$ python3 -q
>>> import numpy as np
>>> import numpy.linalg as la
>>> np.set_printoptions(precision=2, suppress=True, linewidth=100, sign=" ")
>>> F = np.load("arr.npy")
>>> F
array([[ 0,  2,  3,  3,  2,  2,  4,  4,  0,  3,  2,  4],
       [ 0,  0,  1,  2,  1,  2,  5,  3,  1,  4,  1,  5],
       [ 0,  0,  0,  1,  2,  0,  2,  0,  5,  3,  4,  0],
       [ 0,  0,  0,  0,  0,  5,  2,  0,  5,  4,  1,  1],
       [ 0,  0,  0,  0,  0,  3,  5,  3,  5,  0,  2,  3],
       [ 0,  0,  0,  0,  0,  0,  1,  0,  2,  0,  5,  5],
       [ 0,  0,  0,  0,  0,  0,  0,  2,  1,  1,  1,  3],
       [ 0,  0,  0,  0,  0,  0,  0,  0,  3,  0,  1,  3],
       [ 0,  0,  0,  0,  0,  0,  0,  0,  0,  1,  4,  3],
       [ 0,  0,  0,  0,  0,  0,  0,  0,  0,  0,  4,  3],
       [ 0,  0,  0,  0,  0,  0,  0,  0,  0,  0,  0,  1],
       [ 0,  0,  0,  0,  0,  0,  0,  0,  0,  0,  0,  0]])
>>> # triangular, det is the product of the diagonal
>>> out = np.array([[0, -1, -2],
...     [2, -2, 1],
...     [2, 1, 3],
...     [-1, -1, 0],
...     [0, 3, -2],
...     [-2, -1, 1],
...     [2, 1, 3],
...     [-2, 2, -1],
...     [0, -3, -1],
...     [-3, -2, -3],
...     [-2, 0, -1],
...     [-1, 0, -2]])
>>> np.einsum("ij->j", F)
array([  0,   2,   4,   6,   5,  12,  19,  12,  22,  16,  25,  31])
>>> np.einsum("ik,kj->ij", F, out)
array([[-14,   6,  -2],
       [-19,   0,  -9],
       [-14, -14, -16],
       [-21, -26,  -9],
       [ -9,  -7,   2],
       [-13,  -5, -14],
       [-12,  -1, -13],
       [ -5,  -9, -10],
       [-14,  -2, -13],
       [-11,   0, -10],
       [ -1,   0,  -2],
       [  0,   0,   0]])
>>> np.einsum("ik,kj->ji", F, out)
array([[-14, -19, -14, -21,  -9, -13, -12,  -5, -14, -11,  -1,   0],
       [  6,   0, -14, -26,  -7,  -5,  -1,  -9,  -2,   0,   0,   0],
       [ -2,  -9, -16,  -9,   2, -14, -13, -10, -13, -10,  -2,   0]])
>>> la.matrix_rank(F @ out)
np.int64(3)
>>> la.matrix_rank(np.vstack([F, out.T]))
np.int64(12)
>>> feats = np.loadtxt("run3.csv", delimiter=",")
>>> feats
array([[ 3.,  2.,  1., -5.,  4.,  2.,  3.,  4., -1.,  2., -4.],
       [ 3., -5.,  3.,  0.,  5.,  0.,  1.,  4., -5.,  3.,  3.],
       [ 1.,  2.,  3.,  5.,  0., -1.,  0., -2.,  0.,  0.,  2.],
       [ 2., -4., -4.,  2.,  1., -3., -2.,  1., -3.,  4.,  3.],
       [-3., -4.,  3., -5.,  4., -2., -1., -4., -2., -3.,  5.],
       [-1., -4., -5.,  0., -3., -5.,  0., -2.,  4.,  3.,  0.],
       [ 0., -2.,  1.,  3.,  0.,  4.,  3., -1.,  2., -4., -1.],
       [ 3.,  2.,  1., -5.,  3.,  1.,  5.,  3., -4., -3., -4.],
       [-2.,  2., -3., -4.,  4.,  2.,  1., -2.,  1., -5.,  2.],
       [ 0.,  7., -2., -5., -1.,  2.,  2.,  0.,  4., -1., -7.]])
>>> # looks like rank 9
>>> x0 = np.array([4, 0, -3, 1, 4, 3, 4, -2, -3, -5, -2])
>>> h1 = np.maximum(feats @ x0, 0)
>>> h1
array([ 31.,  13.,   0.,   0.,   0.,   0.,  42.,  68.,  45.,  18.])
>>> feats * (h1 > 1e-9)[:, None]
array([[ 3.,  2.,  1., -5.,  4.,  2.,  3.,  4., -1.,  2., -4.],
       [ 3., -5.,  3.,  0.,  5.,  0.,  1.,  4., -5.,  3.,  3.],
       [ 0.,  0.,  0.,  0.,  0., -0.,  0., -0.,  0.,  0.,  0.],
       [ 0., -0., -0.,  0.,  0., -0., -0.,  0., -0.,  0.,  0.],
       [-0., -0.,  0., -0.,  0., -0., -0., -0., -0., -0.,  0.],
       [-0., -0., -0.,  0., -0., -0.,  0., -0.,  0.,  0.,  0.],
       [ 0., -2.,  1.,  3.,  0.,  4.,  3., -1.,  2., -4., -1.],
       [ 3.,  2.,  1., -5.,  3.,  1.,  5.,  3., -4., -3., -4.],
       [-2.,  2., -3., -4.,  4.,  2.,  1., -2.,  1., -5.,  2.],
       [ 0.,  7., -2., -5., -1.,  2.,  2.,  0.,  4., -1., -7.]])
>>> np.maximum(feats @ x0, 0) - np.maximum(-feats @ x0, 0)
array([ 31.,  13.,  -3., -10.,  -1., -39.,  42.,  68.,  45.,  18.])
>>> np.tanh(feats @ x0)
array([ 1.  ,  1.  , -1.  , -1.  , -0.76, -1.  ,  1.  ,  1.  ,  1.  ,  1.  ])
>>> la.cond(feats) > 100
np.True_
>>> np.round(la.norm(feats, 2) / la.norm(feats), 2)
np.float64(0.59)
>>> np.argsort(-la.norm(feats, axis=0).round(6), kind="stable")[:3]
array([  3,   1,  10])
>>> np.unique(feats.round(6), axis=0).shape
(10, 11)
>>> try:
...     la.inv(feats)
... except la.LinAlgError as e:
...     print(repr(e))
... 
LinAlgError('Last 2 dimensions of the array must be square')
>>> np.abs(np.diag(la.qr(feats)[1])) > 1e-9
array([ True,  True,  True,  True,  True,  True,  True,  True,  True, False])
>>> rank = la.matrix_rank(feats)
>>> rank
np.int64(9)
>>> N = la.svd(feats)[2][rank:].T
>>> np.round(feats @ N, 2) + 0
array([[ 0.,  0.],
       [ 0.,  0.],
       [ 0.,  0.],
       [ 0.,  0.],
       [ 0.,  0.],
       [ 0.,  0.],
       [ 0.,  0.],
       [ 0.,  0.],
       [ 0.,  0.],
       [ 0.,  0.]])
>>> N.shape
(11, 2)
>>> la.matrix_rank(feats.T @ feats), la.matrix_rank(feats @ feats.T)
(np.int64(9), np.int64(9))
>>> basis = 20 * np.array([[0.6, 1.2, 0.4, -0.1, 0.2, -0.7],
...     [0.0, -0.1, 0.4, -0.1, 0.9, 0.5],
...     [0.3, -0.1, -1.0, -0.5, -0.6, -1.7]])
>>> rng = np.random.default_rng(0)
>>> labels = rng.integers(0, 3, 34)
>>> mat = basis[labels] + rng.normal(size=(34, 6))
>>> mat
array([[  5.68,  -1.59, -18.96, -10.13, -10.63, -34.67],
       [  0.35,  -1.1 ,   8.09,  -2.74,  17.08,   9.54],
       [  0.22,  -3.01,   7.79,  -2.16,  18.54,  10.21],
       [ 12.36,  23.35,   7.87,  -1.22,   5.49, -15.26],
       [ 13.51,  25.35,   8.78,  -1.74,   3.69, -12.54],
       [ 13.96,  25.8 ,   9.32,  -1.64,   2.79, -14.  ],
       [ 12.66,  22.71,   8.4 ,  -1.57,   4.7 , -15.18],
       [ 11.34,  23.56,   6.83,  -0.26,   3.5 , -13.67],
       [ 11.74,  25.58,   9.32,  -1.37,   1.8 , -13.95],
       [  6.68,  -1.  , -20.62,  -8.18, -13.32, -34.66],
       [  0.94,  -1.95,  10.  ,  -1.81,  17.37,   9.62],
       [  4.91,  -3.28, -19.37,  -9.42, -10.71, -34.75],
       [  1.69,  -2.29,   9.57,  -2.43,  17.26,  10.25],
       [  1.03,  -1.84,   7.41,  -3.34,  16.6 ,  10.5 ],
       [  6.99,  -2.16, -21.07,  -9.13, -13.28, -34.71],
       [  6.62,  -4.25, -19.61, -10.58, -11.89, -34.08],
       [  0.2 ,  -1.31,   7.24,  -0.58,  18.73,  10.84],
       [  1.16,  -1.21,   8.84,  -1.92,  16.57,   9.86],
       [ -0.77,  -3.42,   8.26,  -2.57,  16.97,   8.96],
       [  6.27,  -1.64, -18.68, -10.01, -10.96, -32.6 ],
       [ 13.15,  21.63,   9.23,  -1.66,   4.42, -13.63],
       [  6.38,  -1.68, -20.36, -11.9 , -12.11, -34.8 ],
       [  7.08,  -2.29, -19.92, -10.85, -12.51, -34.01],
       [ 10.51,  24.3 ,   7.89,  -3.19,   1.6 , -13.49],
       [ -0.3 ,  -2.53,   7.76,  -0.18,  17.95,  10.09],
       [  4.51,  -0.35, -19.08,  -8.93, -11.95, -33.08],
       [  0.37,  -1.39,   7.85,  -3.47,  19.03,   8.07],
       [ 11.76,  23.8 ,   6.96,  -1.39,   3.8 , -14.44],
       [  6.52,  -2.48, -18.61,  -9.65, -12.47, -35.94],
       [  4.69,  -0.91, -20.05, -10.28, -10.36, -35.28],
       [  5.41,  -2.47, -19.41, -10.66, -12.61, -35.61],
       [ 12.73,  24.81,   7.52,  -1.84,   2.71, -14.47],
       [ 13.38,  24.14,  10.31,  -2.79,   4.58, -14.2 ],
       [  6.57,  -2.01, -20.56, -10.87,  -8.93, -34.08]])
>>> Xs = mat - mat.mean(axis=0)
>>> left, sig, Vt = la.svd(Xs, full_matrices=False)
>>> np.round(sig ** 2 / (sig ** 2).sum(), 2) + 0
array([ 0.76,  0.24,  0.  ,  0.  ,  0.  ,  0.  ])
>>> round((sig ** 2).sum() ** 2 / (sig ** 4).sum(), 2)
np.float64(1.59)
>>> la.matrix_rank(Xs)
np.int64(6)
